% python3 -q
>>> import numpy as np
>>> from numpy import linalg as LA
>>> np.set_printoptions(precision=3, suppress=True, linewidth=160)
>>> feats = np.loadtxt("m.csv", delimiter=",")
>>> feats
array([[ 0.057,  0.019,  0.132,  0.094,  0.132, -0.019, -0.094],
       [ 0.019,  0.006,  0.044,  0.031,  0.044, -0.006, -0.031],
       [ 0.132,  0.044,  0.308,  0.22 ,  0.308, -0.044, -0.22 ],
       [ 0.094,  0.031,  0.22 ,  0.157,  0.22 , -0.031, -0.157],
       [ 0.132,  0.044,  0.308,  0.22 ,  0.308, -0.044, -0.22 ],
       [-0.019, -0.006, -0.044, -0.031, -0.044,  0.006,  0.031],
       [-0.094, -0.031, -0.22 , -0.157, -0.22 ,  0.031,  0.157]])
>>> r = LA.matrix_rank(feats)
>>> r
np.int64(1)
>>> ns = LA.svd(feats)[2][r:].T
>>> ns.shape
(7, 6)
>>> LA.matrix_rank(feats.T @ feats), LA.matrix_rank(feats @ feats.T)
(np.int64(1), np.int64(1))
>>> ns @ ns.T
array([[ 0.943, -0.019, -0.132, -0.094, -0.132,  0.019,  0.094],
       [-0.019,  0.994, -0.044, -0.031, -0.044,  0.006,  0.031],
       [-0.132, -0.044,  0.692, -0.22 , -0.308,  0.044,  0.22 ],
       [-0.094, -0.031, -0.22 ,  0.843, -0.22 ,  0.031,  0.157],
       [-0.132, -0.044, -0.308, -0.22 ,  0.692,  0.044,  0.22 ],
       [ 0.019,  0.006,  0.044,  0.031,  0.044,  0.994, -0.031],
       [ 0.094,  0.031,  0.22 ,  0.157,  0.22 , -0.031,  0.843]])
>>> [int(LA.matrix_rank(np.delete(feats, i, axis=0))) for i in range(7)]
[1, 1, 1, 1, 1, 1, 1]
>>> np.allclose(feats, feats.T)
True
>>> np.allclose(feats @ feats.T, feats.T @ feats)
True
>>> np.trace(feats)
np.float64(1.0)
>>> left, sig, Vh = LA.svd(feats)
>>> np.argmax(sig[:-1] / (sig[1:] + 1e-6)) + 1
np.int64(1)
>>> M2 = left[:, :1] @ np.diag(sig[:1]) @ Vh[:1]
>>> np.round(np.abs(feats - M2).max(), 3)
np.float64(0.0)
>>> round(float(LA.norm(feats - M2, 2)), 3), np.round(sig[1], 3)
(0.0, np.float64(0.0))
>>> M2
array([[ 0.057,  0.019,  0.132,  0.094,  0.132, -0.019, -0.094],
       [ 0.019,  0.006,  0.044,  0.031,  0.044, -0.006, -0.031],
       [ 0.132,  0.044,  0.308,  0.22 ,  0.308, -0.044, -0.22 ],
       [ 0.094,  0.031,  0.22 ,  0.157,  0.22 , -0.031, -0.157],
       [ 0.132,  0.044,  0.308,  0.22 ,  0.308, -0.044, -0.22 ],
       [-0.019, -0.006, -0.044, -0.031, -0.044,  0.006,  0.031],
       [-0.094, -0.031, -0.22 , -0.157, -0.22 ,  0.031,  0.157]])
>>> A = np.load("layer17.npy")
>>> A
array([[-0.068,  0.442,  0.03 ,  0.788,  0.423],
       [-0.137, -0.129,  0.863, -0.2  ,  0.424],
       [-0.068, -0.571, -0.443, -0.037,  0.687],
       [-0.82 , -0.354,  0.048,  0.302, -0.329],
       [-0.547,  0.58 , -0.237, -0.497,  0.248]])
>>> LA.pinv(A)
array([[-0.068, -0.137, -0.068, -0.82 , -0.547],
       [ 0.442, -0.129, -0.571, -0.354,  0.58 ],
       [ 0.03 ,  0.863, -0.443,  0.048, -0.237],
       [ 0.788, -0.2  , -0.037,  0.302, -0.497],
       [ 0.423,  0.424,  0.687, -0.329,  0.248]])
>>> A.sum(axis=0)
array([-1.641, -0.033,  0.262,  0.355,  1.453])
>>> A[:, 5]
Traceback (most recent call last):
  File "<python-input-25>", line 1, in <module>
    A[:, 5]
    ~^^^^^^
IndexError: index 5 is out of bounds for axis 1 with size 5
>>> np.zeros(5, 5)
Traceback (most recent call last):
  File "<python-input-26>", line 1, in <module>
    np.zeros(5, 5)
    ~~~~~~~~^^^^^^
TypeError: Cannot interpret '5' as a data type
>>> A[5]
Traceback (most recent call last):
  File "<python-input-27>", line 1, in <module>
    A[5]
    ~^^^
IndexError: index 5 is out of bounds for axis 0 with size 5
>>> round(float(np.abs(A).max()), 3)
0.863
>>> np.unravel_index(np.abs(A).argmax(), A.shape)
(np.int64(1), np.int64(2))
>>> LA.matrix_rank(A)
np.int64(5)
>>> x0 = np.array([8, 9, 8, 2, 5])
>>> A.T @ (A @ x0)
array([8., 9., 8., 2., 5.])
>>> 5 - LA.matrix_rank(A - np.eye(5), tol=1e-8)
np.int64(1)
>>> LA.inv(A)
array([[-0.068, -0.137, -0.068, -0.82 , -0.547],
       [ 0.442, -0.129, -0.571, -0.354,  0.58 ],
       [ 0.03 ,  0.863, -0.443,  0.048, -0.237],
       [ 0.788, -0.2  , -0.037,  0.302, -0.497],
       [ 0.423,  0.424,  0.687, -0.329,  0.248]])
>>> round(float(LA.norm(x0)), 3), round(float(LA.norm(A @ x0)), 3)
(15.427, 15.427)
>>> [p for p in range(1, 25) if np.allclose(LA.matrix_power(A, p), np.eye(5))]
[]
>>> F = np.array([[0, 2, 0, 0, 0, 0],
...     [0, 2, 0, 0, 0, 1],
...     [0, 0, 0, 0, 0, 0],
...     [0, 0, 3, 0, 1, 0],
...     [0, 0, 0, 0, 0, 0],
...     [1, 0, 0, 0, 2, 0],
...     [0, 0, 0, 0, 3, 0],
...     [0, 0, 0, 0, 0, 0],
...     [3, 3, 2, 2, 3, 0],
...     [0, 2, 0, 0, 2, 0]])
>>> proj = F @ LA.solve(F.T @ F, F.T)
>>> np.round(proj @ F[:, 0], 3) + 0
array([0., 0., 0., 0., 0., 1., 0., 0., 3., 0.])
>>> proj.round(3) + 0
array([[ 0.591,  0.   ,  0.   ,  0.   ,  0.   ,  0.   , -0.273,  0.   ,  0.   ,  0.409],
       [ 0.   ,  1.   ,  0.   ,  0.   ,  0.   ,  0.   ,  0.   ,  0.   ,  0.   ,  0.   ],
       [ 0.   ,  0.   ,  0.   ,  0.   ,  0.   ,  0.   ,  0.   ,  0.   ,  0.   ,  0.   ],
       [ 0.   ,  0.   ,  0.   ,  1.   ,  0.   ,  0.   ,  0.   ,  0.   ,  0.   ,  0.   ],
       [ 0.   ,  0.   ,  0.   ,  0.   ,  0.   ,  0.   ,  0.   ,  0.   ,  0.   ,  0.   ],
       [ 0.   ,  0.   ,  0.   ,  0.   ,  0.   ,  1.   ,  0.   ,  0.   ,  0.   ,  0.   ],
       [-0.273,  0.   ,  0.   ,  0.   ,  0.   ,  0.   ,  0.818,  0.   ,  0.   ,  0.273],
       [ 0.   ,  0.   ,  0.   ,  0.   ,  0.   ,  0.   ,  0.   ,  0.   ,  0.   ,  0.   ],
       [ 0.   ,  0.   ,  0.   ,  0.   ,  0.   ,  0.   ,  0.   ,  0.   ,  1.   ,  0.   ],
       [ 0.409,  0.   ,  0.   ,  0.   ,  0.   ,  0.   ,  0.273,  0.   ,  0.   ,  0.591]])
>>> rng = np.random.default_rng(61)
>>> z = rng.permutation(6)
>>> M2 = F[:, z] * rng.choice([-1, 1], 6)
>>> M2
array([[ 0,  0,  0,  0,  2,  0],
       [ 0,  0,  0,  0,  2,  1],
       [ 0,  0,  0,  0,  0,  0],
       [ 1,  0,  0, -3,  0,  0],
       [ 0,  0,  0,  0,  0,  0],
       [ 2,  0, -1,  0,  0,  0],
       [ 3,  0,  0,  0,  0,  0],
       [ 0,  0,  0,  0,  0,  0],
       [ 3,  2, -3, -2,  3,  0],
       [ 2,  0,  0,  0,  2,  0]])
>>> left, _, Vh = LA.svd(F.T @ M2)
>>> z
array([4, 3, 0, 2, 1, 5])
>>> x0 = np.array([-3, 0, -3, 0, 3, -2])
>>> target = F @ x0
>>> np.round(LA.pinv(F) @ F, 3) + 0
array([[1., 0., 0., 0., 0., 0.],
       [0., 1., 0., 0., 0., 0.],
       [0., 0., 1., 0., 0., 0.],
       [0., 0., 0., 1., 0., 0.],
       [0., 0., 0., 0., 1., 0.],
       [0., 0., 0., 0., 0., 1.]])
>>> np.round(LA.solve(F.T @ F, F.T @ target), 3) + 0
array([-3.,  0., -3.,  0.,  3., -2.])
>>> np.round(LA.lstsq(F, target)[0], 3) + 0
array([-3.,  0., -3.,  0.,  3., -2.])
>>> target = target + 0.1 * rng.normal(size=10)
>>> target
array([-0.178, -1.935,  0.084, -6.095, -0.057,  3.278,  8.898, -0.051, -5.882,  6.075])
>>> coef, *_ = LA.lstsq(F, target)
>>> coef
array([-2.712, -0.023, -3.03 , -0.3  ,  2.995, -1.888])
>>> [round(float(LA.norm(LA.solve(F.T @ F + lam * np.eye(6), F.T @ target))), 2) for lam in (0, 1, 10, 100)]
[5.4, 4.37, 2.22, 0.39]
>>> np.round(F.T @ (target - F @ coef), 3) + 0
array([0., 0., 0., 0., 0., 0.])
>>> K = np.loadtxt("test17.csv", delimiter=",")
>>> K
array([[  1.622,  21.978, -13.734],
       [ -2.253,  -9.026,   9.52 ],
       [  0.162,  10.293,  -4.969],
       [ -0.217,   7.263,  -2.697],
       [ -1.088,   0.295,   2.529],
       [ -1.279,  -1.234,   3.675],
       [ -0.628,   3.978,  -0.233],
       [ -0.462,   5.301,  -1.226],
       [ -0.708,   3.339,   0.246],
       [ -0.494,   5.047,  -1.036],
       [ -1.041,   0.676,   2.243],
       [ -1.605,  -3.839,   5.629],
       [  0.35 ,  11.797,  -6.098]])
>>> W2 = K[[2, 10]].astype(float)
>>> for _ in range(4):
...     z = LA.norm(K[:, None] - W2, axis=-1).argmin(axis=1)
...     W2 = np.array([K[z == j].mean(axis=0) for j in range(2)])
... 
>>> z
array([0, 1, 0, 0, 1, 1, 1, 1, 1, 1, 1, 1, 0])
>>> np.bincount(z)
array([4, 9])
>>> W2
array([[ 0.479, 12.833, -6.874],
       [-1.062,  0.504,  2.372]])
>>> np.round(LA.norm(A, "nuc"), 3)
np.float64(5.0)
>>> LA.norm(A, axis=1)
array([1., 1., 1., 1., 1.])
>>> round(float(LA.norm(A[3] - A[1])), 3)
1.414
>>> round(LA.norm(A[3], 1), 3), round(float(LA.norm(A[3], np.inf)), 3)
(np.float64(1.854), 0.82)
>>> round(LA.norm(A) ** 2 / LA.norm(A, 2) ** 2, 3)
np.float64(5.0)
>>> np.round(LA.norm(A, 2), 3)
np.float64(1.0)
>>> Ac = K - K.mean(axis=0)
>>> V = LA.svd(Ac)[2][:2]
>>> M2 = Ac - Ac @ V.T @ V
>>> np.round(LA.norm(M2) / LA.norm(Ac), 3)
np.float64(0.0)
>>> np.round(M2.std(axis=0), 3) + 0
array([0., 0., 0.])
>>> np.round(np.cov(Ac @ V.T, rowvar=False), 3) + 0
array([[94.638,  0.   ],
       [ 0.   ,  0.   ]])
>>> LA.norm(M2, axis=1).round(6).argmax()
np.int64(0)
>>> r = LA.matrix_rank(K)
>>> r
np.int64(2)
>>> ns = LA.svd(K)[2][r:].T
>>> [int(LA.matrix_rank(np.delete(K, i, axis=0))) for i in range(13)]
[2, 2, 2, 2, 2, 2, 2, 2, 2, 2, 2, 2, 2]
>>> np.round(K @ ns, 3) + 0
array([[0.],
       [0.],
       [0.],
       [0.],
       [0.],
       [0.],
       [0.],
       [0.],
       [0.],
       [0.],
       [0.],
       [0.],
       [0.]])
>>> [int(LA.matrix_rank(K[:, :j + 1])) for j in range(3)]
[1, 2, 2]
>>> ns @ ns.T
array([[0.833, 0.151, 0.341],
       [0.151, 0.028, 0.062],
       [0.341, 0.062, 0.139]])
>>> sig = 3 * 0.5 ** np.arange(9)
>>> Q, _ = LA.qr(np.array([[-1.1, 0.4, -0.5, -0.5, 0.1, -0.4, 0.5, 0.1, 0.2],
...     [-0.1, -1.5, 0.6, -0.1, -0.9, 0.9, -1.2, -1.3, -0.1],
...     [1.2, 0.7, 0.9, 0.9, 0.0, -2.3, 1.0, 0.9, -1.1],
...     [0.3, 0.8, -0.8, 0.4, -0.8, 3.2, 1.0, 1.0, 0.8],
...     [-0.8, -0.4, 0.5, -0.1, -1.2, 0.0, 1.8, -0.7, 1.2],
...     [0.8, 1.3, -1.3, -0.1, -0.9, 0.2, -0.6, 1.9, 1.6],
...     [-0.4, -0.2, 3.1, -0.4, 0.2, -0.4, 0.8, 0.1, -1.5],
...     [-0.8, -1.6, -0.6, -0.3, 0.0, -1.6, -0.2, -0.7, 0.0],
...     [-0.3, 0.4, -0.5, -0.5, -1.7, 0.3, -2.5, -0.3, -0.1]]))
>>> W0 = rng.normal(size=(17, 9)) * sig @ Q
>>> W0.round(3) + 0
array([[-2.543,  1.653,  0.347, -0.188,  0.238, -0.389,  0.436, -1.079,  3.753],
       [ 1.268, -1.239,  0.101,  0.579, -0.096,  0.766, -0.051,  0.355, -1.475],
       [ 0.961, -0.023, -0.091, -0.253,  0.03 ,  0.16 , -0.218,  0.119, -1.631],
       [ 1.872, -0.92 , -0.346, -0.256, -0.398,  0.051,  0.081, -0.109, -1.31 ],
       [ 0.372, -0.992, -0.275, -0.081, -0.898, -0.086,  0.138, -0.111,  0.986],
       [ 1.35 , -1.261, -0.369, -0.117, -0.997,  0.   , -0.203,  0.331, -0.767],
       [ 0.402,  0.583, -0.227, -0.405,  0.583, -0.578, -0.095,  0.201, -1.347],
       [ 1.913, -1.58 , -0.428,  0.221, -0.593, -0.059, -0.127,  0.512, -1.461],
       [-0.438,  0.441, -0.093,  0.282,  0.669, -0.803,  0.   ,  0.399,  0.079],
       [-1.942,  2.713,  0.196, -0.587,  1.218, -1.123,  0.247, -0.921,  1.9  ],
       [-0.256,  0.852, -0.231, -0.678,  0.16 , -0.641,  0.216, -0.468,  0.622],
       [-1.87 ,  1.534,  0.353,  0.062,  0.668, -0.317,  0.251, -0.63 ,  2.133],
       [-0.01 , -1.066,  0.328,  0.833, -0.254,  1.173, -0.34 ,  0.75 , -0.933],
       [-1.977,  2.241,  0.267, -0.534,  0.558, -0.735,  0.153, -0.938,  2.413],
       [ 1.23 , -0.935, -0.067,  0.271, -0.182,  0.555, -0.434,  0.832, -2.338],
       [ 0.959, -0.775, -0.031,  0.296, -0.237,  0.545,  0.048, -0.007, -0.663],
       [ 0.187,  1.15 , -0.147, -0.28 ,  1.036, -0.909, -0.132,  0.14 , -1.247]])
>>> x0 = np.array([4, -5, 4, -2, -2, -3, 3, 3, 4])
>>> target = W0 @ x0
>>> try:
...     LA.solve(W0, target)
... except LA.LinAlgError as e:
...     print(repr(e))
... 
LinAlgError('Last 2 dimensions of the array must be square')
>>> np.round(LA.pinv(W0) @ W0, 3) + 0
array([[1., 0., 0., 0., 0., 0., 0., 0., 0.],
       [0., 1., 0., 0., 0., 0., 0., 0., 0.],
       [0., 0., 1., 0., 0., 0., 0., 0., 0.],
       [0., 0., 0., 1., 0., 0., 0., 0., 0.],
       [0., 0., 0., 0., 1., 0., 0., 0., 0.],
       [0., 0., 0., 0., 0., 1., 0., 0., 0.],
       [0., 0., 0., 0., 0., 0., 1., 0., 0.],
       [0., 0., 0., 0., 0., 0., 0., 1., 0.],
       [0., 0., 0., 0., 0., 0., 0., 0., 1.]])
>>> target = target + 0.1 * rng.normal(size=17)
>>> target
array([ -3.12 ,   3.343,  -3.235,   6.609,  11.601,   9.67 ,  -5.947,   9.96 ,  -2.316, -13.051,  -1.531,  -6.777,  -0.689,  -8.476,  -0.923,   3.366,  -9.465])
>>> coef, *_ = LA.lstsq(W0, target)
>>> np.round(W0.T @ (target - W0 @ coef), 3) + 0
array([0., 0., 0., 0., 0., 0., 0., 0., 0.])
>>> [round(float(LA.norm(LA.solve(W0.T @ W0 + lam * np.eye(9), W0.T @ target))), 2) for lam in (0, 1, 10, 100)]
[12.12, 6.33, 3.74, 1.17]
>>> M2 = W0 / np.sqrt((W0 ** 2).mean(axis=1, keepdims=True))
>>> M2[14]
array([ 1.219, -0.927, -0.066,  0.269, -0.18 ,  0.551, -0.43 ,  0.825, -2.318])
>>> M2 = W0 + rng.integers(-2, 3, (17, 6)) @ rng.integers(-2, 3, (6, 9))
>>> M2.round(3) + 0
array([[  2.457,   7.653,  -5.653,   4.812,   5.238,  -2.389,  -7.564,  -0.079,   4.753],
       [ -5.732,   1.761,  -2.899,   2.579,  -3.096,   5.766,  -7.051,   2.355,  -1.475],
       [ -3.039,  -1.023, -11.091,   0.747,   0.03 ,   5.16 ,  -4.218,  -0.881,  -5.631],
       [ -5.128,  -5.92 ,  -4.346,  -5.256,   2.602,  -6.949,   8.081,  -0.109,  -3.31 ],
       [ -2.628,  -4.992, -10.275,   4.919,  -3.898,   7.914,  -5.862,  -5.111,  -2.014],
       [  4.35 ,  -6.261,  -4.369,   1.883,  -1.997,   7.   ,   1.797,  -3.669,  -0.767],
       [ -3.598,  -0.417,  -4.227,   0.595,  -1.417,   2.422,  -3.095,  -0.799,  -3.347],
       [ -4.087,  -4.58 ,   5.572,  10.221,  -2.593,  -1.059,  -2.127,  -2.488,  11.539],
       [ -4.438,   1.441,  10.907,   3.282,  -1.331,  -5.803,   0.   ,   1.399,   8.079],
       [ -4.942,   7.713,  -5.804,  -7.587,   4.218,  -2.123,   0.247,   5.079,  -4.1  ],
       [ -3.256,  -5.148,   3.769,   0.322,  -4.84 ,   5.359,   4.216,  -3.468,   3.622],
       [ -0.87 ,  11.534,   0.353,  -1.938,   2.668,  -0.317,  -5.749,   6.37 ,   1.133],
       [ -7.01 ,  -7.066,  -5.672,   3.833,  -0.254,   3.173,   1.66 ,  -2.25 ,   2.067],
       [  6.023,   3.241,   0.267,  -2.534,   1.558,  -1.735,   0.153,  -1.938,  -2.587],
       [  2.23 ,  -2.935,  11.933,   5.271,  -4.182,  -1.445,  -0.434,  -2.168,   4.662],
       [  0.959,   0.225,   1.969,  11.296,  -3.237,   5.545,  -8.952,  -3.007,   7.337],
       [ -3.813,  -0.85 ,   1.853,  -6.28 ,  -0.964,   1.091,   5.868,   2.14 ,  -3.247]])
>>> LA.matrix_rank(M2 - W0, tol=1e-8)
np.int64(6)
>>> np.round(LA.svd(M2 - W0, compute_uv=False), 3) + 0
array([34.846, 30.082, 26.266, 18.224, 14.244,  6.314,  0.   ,  0.   ,  0.   ])
>>> np.abs(M2 - W0).sum(axis=1)
array([39., 32., 31., 41., 47., 28., 21., 46., 35., 37., 35., 29., 32., 19., 36., 42., 28.])
